$ python -q
>>> import numpy as np
>>> import numpy.linalg as la
>>> np.set_printoptions(suppress=True, linewidth=160)
>>> def rd(a):
...     return np.round(a, 3) + 0
... 
>>> J = np.load("mat.npy")
>>> J
array([[ -7.375,  -0.851,  -6.993,   7.54 ,  -5.773,  27.377,  -9.5  ,   8.924],
       [ -9.52 ,  -1.785,  -8.382,   9.874,  -7.417,  28.23 ,  -9.508,  10.568],
       [ -8.886,  -1.021,  -8.257,   8.22 ,  -7.521,  25.763,  -8.587,   8.66 ],
       [-10.416,  -1.286,  -7.035,   7.662,  -7.061,  29.69 ,  -7.39 ,   9.613],
       [ -7.383,  -0.784,  -5.218,   9.401,  -4.483,  -4.548, -14.413,   8.154],
       [ -6.729,  -1.367, -10.019,   8.172,  -6.027,  26.779,  -8.429,   7.85 ],
       [ -7.788,  -0.323,  -8.824,   8.269,  -5.951,  24.312,  -8.262,   9.251],
       [ -5.32 ,   2.344,  -2.832,   8.922,  -3.844,  -3.898, -16.614,  10.37 ],
       [ -4.826,   1.624,  -6.136,   9.204,  -3.109,  -4.728, -15.152,   7.496],
       [ -9.915,  -0.739,  -9.3  ,   7.783,  -4.276,  26.834,  -7.18 ,  10.678],
       [ -7.982,  -2.155,  -6.545,   9.136,  -7.129,  27.479,  -9.283,  11.09 ],
       [ -9.101,  -1.082,  -9.237,   7.924,  -7.753,  28.08 ,  -7.57 ,   9.888],
       [ -9.61 ,  -1.771,  -7.087,   7.939,  -6.518,  26.569,  -6.539,  10.462],
       [ -4.721,   1.791,  -6.974,   9.529,  -4.383,  -4.81 , -14.025,   8.119],
       [ -8.874,  -2.164,  -7.866,   8.131,  -6.848,  27.385,  -8.413,   8.951],
       [ -4.847,   1.583,  -5.178,   7.741,  -2.384,  -5.16 , -14.774,   6.238],
       [ -5.193,   2.776,  -6.662,   8.698,  -4.306,  -4.391, -16.3  ,   7.189],
       [ -6.254,   1.992,  -7.692,   8.786,  -1.655,  -3.681, -13.14 ,   8.739],
       [ -5.563,  -1.124,  -3.911,   9.869,  -4.167,  -4.148, -16.029,  10.844],
       [ -3.476,   2.198,  -5.148,   8.084,  -4.631,  -4.733, -14.914,   8.435],
       [ -5.076,  -0.862,  -5.08 ,  10.275,  -5.608,  -5.141, -15.542,   9.12 ],
       [ -9.905,  -2.133,  -7.486,   8.019,  -7.066,  27.986,  -8.663,  10.152],
       [ -6.11 ,   1.376,  -4.311,   8.822,  -2.919,  -5.152, -15.369,   8.365],
       [ -4.946,   0.235,  -6.48 ,   9.702,  -5.091,  -4.85 , -16.083,   8.611],
       [ -9.923,   1.869,  -7.756,   6.375,  -5.561,  28.122,  -8.035,   9.964],
       [ -8.17 ,  -3.033,  -5.022,   7.765,  -5.318,  28.507,  -6.658,  11.079],
       [ -9.113,  -2.034,  -8.754,   8.902,  -7.269,  26.432,  -8.655,  10.383],
       [ -6.171,  -0.806,  -5.104,   8.011,  -2.845,  -5.881, -15.406,   6.44 ],
       [ -2.601,  -0.503,  -5.16 ,   7.527,  -4.686,  -4.712, -16.575,   7.949],
       [ -4.206,   1.47 ,  -3.01 ,   9.029,  -4.575,  -4.466, -14.733,   7.932],
       [ -4.719,   0.333,  -4.873,   6.818,  -4.405,  -7.536, -15.422,   6.602],
       [ -4.547,   0.558,  -5.091,  10.96 ,  -5.087,  -5.68 , -15.241,   8.89 ],
       [-10.669,  -1.306,  -6.904,   8.198,  -7.553,  28.071,  -9.514,  10.516],
       [ -9.305,  -0.642,  -6.871,   5.328,  -6.614,  29.661,  -8.367,  10.753],
       [ -5.803,   2.146,  -5.216,   8.941,  -5.896,  -4.376, -12.904,   7.916],
       [ -8.538,  -0.311,  -5.003,   7.566,  -8.539,  26.292,  -8.122,  10.951],
       [ -5.154,   0.991,  -4.197,   7.998,  -5.552,  -6.038, -14.668,   9.238],
       [-10.462,  -0.734,  -9.775,   6.654,  -7.248,  28.251,  -8.312,   8.746],
       [ -7.745,   0.692,  -7.149,   8.928,  -6.303,  27.589,  -5.127,   9.198],
       [ -5.911,  -0.249,  -6.471,   7.34 ,  -5.577,  -3.309, -14.38 ,   9.673],
       [ -5.624,   0.981,  -3.766,   9.402,  -3.849,  -5.514, -14.519,   7.334],
       [ -4.341,   1.758,  -3.781,   9.669,  -4.974,  -6.516, -14.057,   7.826],
       [ -6.09 ,   1.123,  -3.858,   9.917,  -3.06 ,  -6.067, -14.016,   7.41 ],
       [ -9.397,   0.277,  -8.069,   8.444,  -6.445,  27.713,  -7.97 ,  10.076],
       [ -9.032,  -2.727,  -7.575,   8.478,  -5.455,  27.035,  -9.122,   9.35 ],
       [ -5.225,   0.497,  -5.83 ,   8.236,  -3.19 ,  -5.53 , -16.01 ,   9.613]])
>>> cov = np.cov(J, rowvar=False)
>>> rd(np.polyfit(J[:, 6], J[:, 5], 1))
array([ 4.356, 61.595])
>>> np.argwhere(np.triu(np.abs(np.corrcoef(J.T)) > 0.8, 1))
array([[0, 5],
       [0, 6],
       [5, 6]])
>>> cov.shape
(8, 8)
>>> rd(np.median(J, axis=0))
array([ -6.492,  -0.317,  -6.512,   8.253,  -5.504,  -3.495, -13.022,   9.035])
>>> rd(la.eigvalsh(cov)[::-1])
array([291.654,   2.1  ,   1.468,   1.072,   1.035,   0.919,   0.772,   0.554])
>>> T = np.stack([J, -1 * J, J[::-1]])
>>> rd(la.norm(T, axis=(1, 2)))
array([193.25, 193.25, 193.25])
>>> (T @ J.T).shape
(3, 46, 46)
>>> la.matrix_rank(T)
array([8, 8, 8])
>>> rd(np.einsum("bij,cij->bc", T, T))
array([[ 37345.462, -37345.462,  23297.914],
       [-37345.462,  37345.462, -23297.914],
       [ 23297.914, -23297.914,  37345.462]])
>>> K = np.load("layer2.npy")
>>> K
array([[0., 1., 1., 1., 1., 1.],
       [1., 0., 1., 1., 1., 1.],
       [1., 1., 0., 1., 1., 1.],
       [1., 1., 1., 0., 1., 1.],
       [1., 1., 1., 1., 0., 1.],
       [1., 1., 1., 1., 1., 0.]])
>>> Y = np.array([[1, -3, 3],
...     [0, 2, -2],
...     [2, 1, 3],
...     [-2, -3, -3],
...     [0, -2, -2],
...     [-1, -1, -2]])
>>> np.einsum("ik,kj->ij", K, Y)
array([[-1., -3., -6.],
       [ 0., -8., -1.],
       [-2., -7., -6.],
       [ 2., -3.,  0.],
       [ 0., -4., -1.],
       [ 1., -5., -1.]])
>>> la.matrix_rank(np.vstack([K, Y.T]))
np.int64(6)
>>> Y @ K
Traceback (most recent call last):
  File "<python-input-22>", line 1, in <module>
    Y @ K
    ~~^~~
ValueError: matmul: Input operand 1 has a mismatch in its core dimension 0, with gufunc signature (n?,k),(k,m?)->(n?,m?) (size 6 is different from 3)
>>> print(Y.T @ K.T)
[[-1.  0. -2.  2.  0.  1.]
 [-3. -8. -7. -3. -4. -5.]
 [-6. -1. -6.  0. -1. -1.]]
>>> np.einsum("ij,ij->i", K, K)
array([5., 5., 5., 5., 5., 5.])
>>> rd(la.det(K))
np.float64(-5.0)
>>> assert K == K.T
Traceback (most recent call last):
  File "<python-input-26>", line 1, in <module>
    assert K == K.T
           ^^^^^^^^
ValueError: The truth value of an array with more than one element is ambiguous. Use a.any() or a.all()
>>> K.inv()
Traceback (most recent call last):
  File "<python-input-27>", line 1, in <module>
    K.inv()
    ^^^^^
AttributeError: 'numpy.ndarray' object has no attribute 'inv'
>>> print(rd(np.sort(np.abs(la.eigvals(K)))))
[1. 1. 1. 1. 1. 5.]
>>> la.determinant(K)
Traceback (most recent call last):
  File "<python-input-29>", line 1, in <module>
    la.determinant(K)
    ^^^^^^^^^^^^^^
AttributeError: module 'numpy.linalg' has no attribute 'determinant'
>>> print(rd(la.matrix_power(K, 4)))
[[105. 104. 104. 104. 104. 104.]
 [104. 105. 104. 104. 104. 104.]
 [104. 104. 105. 104. 104. 104.]
 [104. 104. 104. 105. 104. 104.]
 [104. 104. 104. 104. 105. 104.]
 [104. 104. 104. 104. 104. 105.]]
>>> rng = np.random.default_rng(5001)
>>> z = rng.integers(0, 3, 9)
>>> data = np.triu((z[:, None] == z) & (rng.random((9, 9)) < 0.8), 1).astype(int)
>>> data += data.T
>>> data
array([[0, 1, 0, 0, 0, 1, 0, 0, 0],
       [1, 0, 0, 0, 0, 0, 0, 0, 0],
       [0, 0, 0, 0, 0, 0, 1, 1, 0],
       [0, 0, 0, 0, 1, 0, 0, 0, 0],
       [0, 0, 0, 1, 0, 0, 0, 0, 1],
       [1, 0, 0, 0, 0, 0, 0, 0, 0],
       [0, 0, 1, 0, 0, 0, 0, 1, 0],
       [0, 0, 1, 0, 0, 0, 1, 0, 0],
       [0, 0, 0, 0, 1, 0, 0, 0, 0]])
>>> la.cond(data) > 100
np.True_
>>> la.matrix_rank(data, rtol=0.1)
np.int64(7)
>>> left, sig, vt = la.svd(data)
>>> evecs = vt[:(sig > 1e-8).sum()]
>>> vec = data[2] + 5 * data[7] + rng.integers(2) * np.eye(9)[1]
>>> vec
array([0., 1., 5., 0., 0., 0., 6., 1., 0.])
>>> rd(la.norm(vec - evecs.T @ evecs @ vec))
np.float64(0.707)
>>> la.matrix_rank(np.vstack([data, vec]))
np.int64(8)
>>> rd(evecs.T @ evecs)
array([[1. , 0. , 0. , 0. , 0. , 0. , 0. , 0. , 0. ],
       [0. , 0.5, 0. , 0. , 0. , 0.5, 0. , 0. , 0. ],
       [0. , 0. , 1. , 0. , 0. , 0. , 0. , 0. , 0. ],
       [0. , 0. , 0. , 0.5, 0. , 0. , 0. , 0. , 0.5],
       [0. , 0. , 0. , 0. , 1. , 0. , 0. , 0. , 0. ],
       [0. , 0.5, 0. , 0. , 0. , 0.5, 0. , 0. , 0. ],
       [0. , 0. , 0. , 0. , 0. , 0. , 1. , 0. , 0. ],
       [0. , 0. , 0. , 0. , 0. , 0. , 0. , 1. , 0. ],
       [0. , 0. , 0. , 0.5, 0. , 0. , 0. , 0. , 0.5]])
>>> z = rng.permutation(9)
>>> print(z)
[3 5 0 6 8 1 4 2 7]
>>> Y = data[z][:, z]
>>> print(rd(la.det(Y)), rd(la.det(data[z])))
0.0 0.0
>>> np.diag(Y)
array([0, 0, 0, 0, 0, 0, 0, 0, 0])
>>> np.allclose(Y, data)
False
>>> print(Y)
[[0 0 0 0 0 0 1 0 0]
 [0 0 1 0 0 0 0 0 0]
 [0 1 0 0 0 1 0 0 0]
 [0 0 0 0 0 0 0 1 1]
 [0 0 0 0 0 0 1 0 0]
 [0 0 1 0 0 0 0 0 0]
 [1 0 0 0 1 0 0 0 0]
 [0 0 0 1 0 0 0 0 1]
 [0 0 0 1 0 0 0 1 0]]
>>> rd(np.sort(np.abs(la.eigvals(Y))))
array([0.   , 0.   , 1.   , 1.   , 1.414, 1.414, 1.414, 1.414, 2.   ])
>>> Y = np.array([[0, 2, 1, 0, 1, 0, 2, 0, 1, 1, 2],
...     [1, 1, 0, 0, 1, 0, 2, 0, 1, 2, 2],
...     [0, 0, 0, 2, 0, 0, 1, 2, 2, 1, 0]])
>>> W0 = Y.T @ Y
>>> print(W0)
[[1 1 0 0 1 0 2 0 1 2 2]
 [1 5 2 0 3 0 6 0 3 4 6]
 [0 2 1 0 1 0 2 0 1 1 2]
 [0 0 0 4 0 0 2 4 4 2 0]
 [1 3 1 0 2 0 4 0 2 3 4]
 [0 0 0 0 0 0 0 0 0 0 0]
 [2 6 2 2 4 0 9 2 6 7 8]
 [0 0 0 4 0 0 2 4 4 2 0]
 [1 3 1 4 2 0 6 4 6 5 4]
 [2 4 1 2 3 0 7 2 5 6 6]
 [2 6 2 0 4 0 8 0 4 6 8]]
>>> # rows 3 and 7 are equal
>>> la.matrix_rank(W0, rtol=0.1)
np.int64(2)
>>> np.argsort(-la.norm(W0, axis=0).round(6), kind="stable")[:3]
array([ 6, 10,  9])
>>> rd(la.norm(W0, 2) / la.norm(W0))
np.float64(0.949)
